$ python -q
>>> import numpy as np
>>> np.set_printoptions(suppress=True, linewidth=120)
>>> def rd(a):
...     return np.round(a, 2) + 0
... 
>>> feats = np.load("block3.npy")
>>> feats
array([[ 5,  2,  6,  0,  0],
       [ 2,  8,  8,  2,  2],
       [ 6,  8, 12,  2,  2],
       [ 0,  2,  2,  1,  1],
       [ 0,  2,  2,  1,  1]])
>>> # column 4 repeats column 3
>>> ev, vecs = np.linalg.eigh(feats)
>>> np.abs(vecs[:, -1]).round(6).argmax()
np.int64(2)
>>> rd(ev)
array([ 0.  ,  0.  ,  0.85,  4.88, 21.27])
>>> rd(np.abs(vecs[:, -1]))
array([0.34, 0.54, 0.75, 0.13, 0.13])
>>> rd(vecs.T @ vecs)
array([[1., 0., 0., 0., 0.],
       [0., 1., 0., 0., 0.],
       [0., 0., 1., 0., 0.],
       [0., 0., 0., 1., 0.],
       [0., 0., 0., 0., 1.]])
>>> rd(np.linalg.eigvalsh(feats @ feats))
array([  0.  ,   0.  ,   0.72,  23.83, 452.45])
>>> U, sigma, vt = np.linalg.svd(feats)
>>> vecs = vt[:(sigma > 1e-8).sum()]
>>> rng = np.random.default_rng(12)
>>> vec = feats[4] + -3 * feats[0] + rng.integers(2) * np.eye(5)[2]
>>> vec
array([-15.,  -4., -15.,   1.,   1.])
>>> rd(np.diag(vecs.T @ vecs))
array([0.64, 0.91, 0.64, 0.41, 0.41])
>>> rd(vecs.T @ vecs)
array([[ 0.64, -0.18,  0.36, -0.18, -0.18],
       [-0.18,  0.91,  0.18, -0.09, -0.09],
       [ 0.36,  0.18,  0.64,  0.18,  0.18],
       [-0.18, -0.09,  0.18,  0.41,  0.41],
       [-0.18, -0.09,  0.18,  0.41,  0.41]])
>>> rd(np.linalg.norm(vec - vecs.T @ vecs @ vec))
np.float64(0.6)
>>> np.linalg.matrix_rank(np.vstack([feats, vec]))
np.int64(4)
>>> W0 = np.array([[-2.0, 0.0, -3.0, 0.0, 0.0],
...     [0.0, -2.0, 0.0, -3.0, -3.0],
...     [-3.0, 0.0, -2.0, 0.0, 0.0],
...     [0.0, -3.0, 0.0, -2.0, -3.0],
...     [0.0, -3.0, 0.0, -3.0, -2.0]])
>>> q = W0.astype(float).copy()
>>> for j in range(5):
...     q[:, j] -= q[:, :j] @ (q[:, :j].T @ q[:, j])
...     q[:, j] /= np.linalg.norm(q[:, j])
... 
>>> rd(q.T @ W0)
array([[3.61, 0.  , 3.33, 0.  , 0.  ],
       [0.  , 4.69, 0.  , 4.48, 4.48],
       [0.  , 0.  , 1.39, 0.  , 0.  ],
       [0.  , 0.  , 0.  , 1.4 , 0.68],
       [0.  , 0.  , 0.  , 0.  , 1.22]])
>>> rd(q.T @ q)
array([[1., 0., 0., 0., 0.],
       [0., 1., 0., 0., 0.],
       [0., 0., 1., 0., 0.],
       [0., 0., 0., 1., 0.],
       [0., 0., 0., 0., 1.]])
>>> A = np.array([[-1, 0, 0, 0], [0, 2, 0, 0], [0, 0, -2, 0], [0, 0, 0, -2]])
>>> q, R = np.linalg.qr(A)
>>> q.T @ q
array([[1., 0., 0., 0.],
       [0., 1., 0., 0.],
       [0., 0., 1., 0.],
       [0., 0., 0., 1.]])
>>> np.abs(np.diag(R))
array([1., 2., 2., 2.])
>>> q.shape, R.shape
((4, 4), (4, 4))
>>> abs(R[0, 0]), rd(np.linalg.norm(A[:, 0]))
(np.float64(1.0), np.float64(1.0))
>>> q
array([[ 1.,  0.,  0.,  0.],
       [-0.,  1.,  0.,  0.],
       [-0., -0.,  1.,  0.],
       [-0., -0., -0.,  1.]])
>>> ev, vecs = np.linalg.eig(A)
>>> rd(np.sort(np.linalg.eigvals(A @ A)))
array([1., 4., 4., 4.])
>>> J = np.diag(np.array([2, 2, 1, 0]))
>>> J
array([[2, 0, 0, 0],
       [0, 2, 0, 0],
       [0, 0, 1, 0],
       [0, 0, 0, 0]])
>>> # equal to its transpose
>>> J.reshape(-1, 2)
array([[2, 0],
       [0, 0],
       [0, 2],
       [0, 0],
       [0, 0],
       [1, 0],
       [0, 0],
       [0, 0]])
>>> J.reshape(2, -1)
array([[2, 0, 0, 0, 0, 2, 0, 0],
       [0, 0, 1, 0, 0, 0, 0, 0]])
>>> T = J.reshape(4, 2, -1)
>>> np.swapaxes(T, 1, 2)[0]
array([[2, 0],
       [0, 0]])
>>> np.einsum("ihd,jhd->hij", T, T).shape
(2, 4, 4)
>>> T[:, 0]
array([[2, 0],
       [0, 2],
       [0, 0],
       [0, 0]])
>>> np.einsum("ihd,ihd->ih", T, T)
array([[4, 0],
       [4, 0],
       [0, 1],
       [0, 0]])
>>> U, sigma, vt = np.linalg.svd(J)
>>> sigma
array([2., 2., 1., 0.])
>>> out = U[:, :3] @ np.diag(sigma[:3]) @ vt[:3]
>>> rd(np.linalg.norm(J - out) / np.linalg.norm(J))
np.float64(0.0)
>>> np.linalg.matrix_rank(J, rtol=0.05)
np.int64(3)
>>> np.linalg.matrix_rank(out)
np.int64(3)
>>> W1 = np.array([[-1, -1], [3, -3], [-2, 2], [0, -1]])
>>> beta = np.array([1, 2])
>>> H = np.maximum(J @ W1 + beta, 0)
>>> (H > 0).mean(axis=0)
array([0.5, 0.5])
>>> (H > 0).astype(int)
array([[0, 0],
       [1, 0],
       [0, 1],
       [1, 1]])
>>> np.linalg.matrix_rank(H)
np.int64(2)
>>> W2 = np.array([[3, 1, 3], [3, 3, 3]])
>>> W1 @ W2
array([[-6, -4, -6],
       [ 0, -6,  0],
       [ 0,  4,  0],
       [-3, -3, -3]])
>>> H @ W2
array([[ 0,  0,  0],
       [21,  7, 21],
       [12, 12, 12],
       [ 9,  7,  9]])
>>> X = np.load("layer5.npy")
>>> rd(X)
array([[-0.47,  0.02,  0.88],
       [ 0.86, -0.18,  0.47],
       [ 0.17,  0.98,  0.07]])
>>> # keeps lengths
>>> vec = np.array([-4, 3, -7])
>>> y = X @ vec
>>> beta, lr = np.zeros(3), 1 / np.linalg.norm(X, 2) ** 2
>>> for i in range(250):
...     beta -= lr * X.T @ (X @ beta - y)
...     if i % 50 == 0: print(i, round(np.linalg.norm(X @ beta - y), 2))
... 
0 0.0
50 0.0
100 0.0
150 0.0
200 0.0
>>> beta
array([-4.,  3., -7.])
>>> rd(np.linalg.cond(X))
np.float64(1.0)
>>> def softmax(z):
...     e = np.exp(z - z.max(axis=-1, keepdims=True))
...     return e / e.sum(axis=-1, keepdims=True)
... 
>>> rd(softmax(10 * X[1]))
array([0.98, 0.  , 0.02])
>>> rd(softmax(X).sum(axis=1))
array([1., 1., 1.])
>>> rd(softmax(X[1]))
array([0.49, 0.17, 0.33])
>>> att = X @ X.T / np.sqrt(3)
>>> rd(softmax(att))
array([[0.47, 0.26, 0.26],
       [0.26, 0.47, 0.26],
       [0.26, 0.26, 0.47]])
>>> rd(softmax(att + np.triu(np.full(att.shape, -np.inf), 1)))
array([[1.  , 0.  , 0.  ],
       [0.36, 0.64, 0.  ],
       [0.26, 0.26, 0.47]])
>>> softmax(att).round(6).argmax(axis=1)
array([0, 1, 2])
>>> M = np.load("x.npy")
>>> M
array([[0, 1, 0],
       [1, 0, 0],
       [0, 0, 1]])
>>> # row-stochastic, so 1 is an eigenvalue
>>> u = np.array([0, 4])
>>> np.convolve(M[1], u)
array([0, 4, 0, 0])
>>> np.polyval(u, M[1])
array([4, 4, 4])
>>> np.correlate(M[1], M[0], "full")
array([0, 1, 0, 0, 0])
>>> np.array([np.convolve(row, u, "same") for row in M])
array([[0, 0, 4],
       [0, 4, 0],
       [0, 0, 0]])
>>> u = np.array([3, 0, -9])
>>> out = M + np.outer(u, np.eye(3)[0])
>>> out
array([[ 3.,  1.,  0.],
       [ 1.,  0.,  0.],
       [-9.,  0.,  1.]])
>>> rd(np.linalg.det(out) / np.linalg.det(M)), rd(1 + np.linalg.solve(M, u)[0])
(np.float64(1.0), np.float64(1.0))
>>> np.linalg.matrix_rank(out - M)
np.int64(1)
>>> lab = rng.permutation(3)
>>> lab
array([1, 2, 0])
>>> out = M[lab][:, lab]
>>> rd(np.sort(np.abs(np.linalg.eigvals(out))))
array([1., 1., 1.])
>>> np.trace(out)
np.int64(1)
>>> rd(np.linalg.det(out)), rd(np.linalg.det(M[lab]))
(np.float64(-1.0), np.float64(-1.0))
>>> np.diag(out)
array([0, 1, 0])
>>> np.allclose(out, M)
False
>>> vec = np.array([-1, -2, 0])
>>> rd(np.linalg.inv(M))
array([[0., 1., 0.],
       [1., 0., 0.],
       [0., 0., 1.]])
>>> rd(np.abs(np.linalg.eigvals(M)))
array([1., 1., 1.])
>>> [p for p in range(1, 25) if np.allclose(np.linalg.matrix_power(M, p), np.eye(3))]
[2, 4, 6, 8, 10, 12, 14, 16, 18, 20, 22, 24]
>>> rd(np.linalg.eigvals(W0).sum().real)
np.float64(-10.0)
>>> np.einsum("ij,ji->", W0, W0)
np.float64(92.0)
>>> F = np.loadtxt("mat.csv", delimiter=",")
>>> F
array([[  3.55,   0.75,   7.88,  -1.84],
       [  9.42,   0.83,  -8.28,  -1.53],
       [ -3.44,  -0.31,   3.96,  -1.89],
       [ -1.16,   2.05,  -9.07,  -1.2 ],
       [ -5.98,  -0.21,  -9.02,  -2.34],
       [ -5.51,  -2.37,  -4.62,  -0.48],
       [  0.35,   0.14, -17.19,  -2.02],
       [ -6.46,  -0.81,  -4.25,   0.21],
       [  3.  ,  -0.07,  10.52,  -2.07],
       [  9.2 ,  -0.12, -15.53,   4.37],
       [-13.34,   0.1 ,   5.16,   0.72],
       [ -0.75,  -1.01,   8.63,   0.09],
       [ -3.06,   0.39,  -7.31,   0.34]])
>>> D = np.linalg.norm(F[:, None] - F[None], axis=-1)
>>> rd(D[:5, :5])
array([[ 0.  , 17.2 ,  8.08, 17.65, 19.43],
       [17.2 ,  0.  , 17.79, 10.68, 15.47],
       [ 8.08, 17.79,  0.  , 13.45, 13.23],
       [17.65, 10.68, 13.45,  0.  ,  5.44],
       [19.43, 15.47, 13.23,  5.44,  0.  ]])
>>> np.flatnonzero(D[8] < D.mean() / 2)
array([ 0,  8, 11])
>>> D.mean(axis=1).argmax()
np.int64(9)
>>> np.unravel_index(D.round(6).argmax(), D.shape)
(np.int64(9), np.int64(10))
>>> (D + 1e9 * np.eye(13)).round(6).argmin(axis=1)
array([ 8,  9, 11, 12, 12,  7,  3,  5,  0,  1,  2,  8,  3])
>>> D[8].round(6).argsort(kind="stable")[:4]
array([ 8,  0, 11,  2])
>>> np.linalg.matrix_rank(D ** 2)
np.int64(6)
>>> th = np.radians(15)
>>> R = np.eye(4)
>>> R[3, 3] = R[1, 1] = np.cos(th)
>>> R[3, 1], R[1, 3] = -np.sin(th), np.sin(th)
>>> rd(R)
array([[ 1.  ,  0.  ,  0.  ,  0.  ],
       [ 0.  ,  0.97,  0.  ,  0.26],
       [ 0.  ,  0.  ,  1.  ,  0.  ],
       [ 0.  , -0.26,  0.  ,  0.97]])
>>> out = F @ R.T
>>> rd(np.abs(out - F).max(axis=0))
array([0.  , 1.14, 0.  , 0.63])
>>> rd(np.linalg.det(R)), rd(np.trace(R))
(np.float64(1.0), np.float64(3.93))
>>> rd(np.abs(np.linalg.eigvals(R)).max())
np.float64(1.0)
>>> rd(np.linalg.matrix_power(R, 4))
array([[ 1.  ,  0.  ,  0.  ,  0.  ],
       [ 0.  ,  0.5 ,  0.  ,  0.87],
       [ 0.  ,  0.  ,  1.  ,  0.  ],
       [ 0.  , -0.87,  0.  ,  0.5 ]])
>>> rd((R + R.T) / 2)
array([[1.  , 0.  , 0.  , 0.  ],
       [0.  , 0.97, 0.  , 0.  ],
       [0.  , 0.  , 1.  , 0.  ],
       [0.  , 0.  , 0.  , 0.97]])
>>> cov = np.cov(F, rowvar=False)
>>> np.argwhere(np.triu(np.abs(np.corrcoef(F.T)) > 0.8, 1))
array([], shape=(0, 2), dtype=int64)
>>> np.argsort(-F.std(axis=0).round(6), kind="stable")
array([2, 0, 3, 1])
>>> rd(cov)
array([[ 40.71,   2.08, -13.27,   1.37],
       [  2.08,   1.09,  -1.56,  -0.33],
       [-13.27,  -1.56,  86.13,  -4.33],
       [  1.37,  -0.33,  -4.33,   3.34]])
>>> rd(F.std(axis=0))
array([6.13, 1.  , 8.92, 1.76])
>>> cov.shape
(4, 4)
>>> ev, vecs = np.linalg.eig(cov)
>>> rd(cov @ vecs[:, 0] - ev[0] * vecs[:, 0])
array([0., 0., 0., 0.])
>>> rd(np.sort(np.linalg.eigvals(np.linalg.inv(cov))))
array([0.01, 0.03, 0.31, 1.14])
>>> rd(ev)
array([90.  , 37.19,  0.88,  3.19])
>>> m1 = np.array([[-0.7, 0.0], [-0.9, -0.1], [-0.8, -1.0], [-2.7, 0.5], [0.8, -1.4]])
>>> m1[:, 0] *= 3
>>> rd(m1)
array([[-2.1,  0. ],
       [-2.7, -0.1],
       [-2.4, -1. ],
       [-8.1,  0.5],
       [ 2.4, -1.4]])
>>> # column 0 is much longer than the rest
>>> q, R = np.linalg.qr(m1)
>>> rd(q)
array([[-0.22, -0.07],
       [-0.29, -0.14],
       [-0.25, -0.65],
       [-0.86,  0.04],
       [ 0.25, -0.74]])
>>> rd(abs(R[0, 0])), rd(np.linalg.norm(m1[:, 0]))
(np.float64(9.42), np.float64(9.42))
>>> rd(q.T @ q)
array([[1., 0.],
       [0., 1.]])
>>> q.shape, R.shape
((5, 2), (2, 2))
>>> out = np.c_[m1[:, :1] @ np.array([[-1]]), np.array([-2, -3, -3, 1, 2])]
>>> rd(out)
array([[ 2.1, -2. ],
       [ 2.7, -3. ],
       [ 2.4, -3. ],
       [ 8.1,  1. ],
       [-2.4,  2. ]])
>>> rd(np.linalg.norm(out - m1 @ np.linalg.lstsq(m1, out)[0], axis=0))
array([0.  , 4.78])
>>> np.linalg.matrix_rank(out)
np.int64(2)
>>> rd(np.linalg.lstsq(m1, out[:, 0])[0])
array([-1.,  0.])
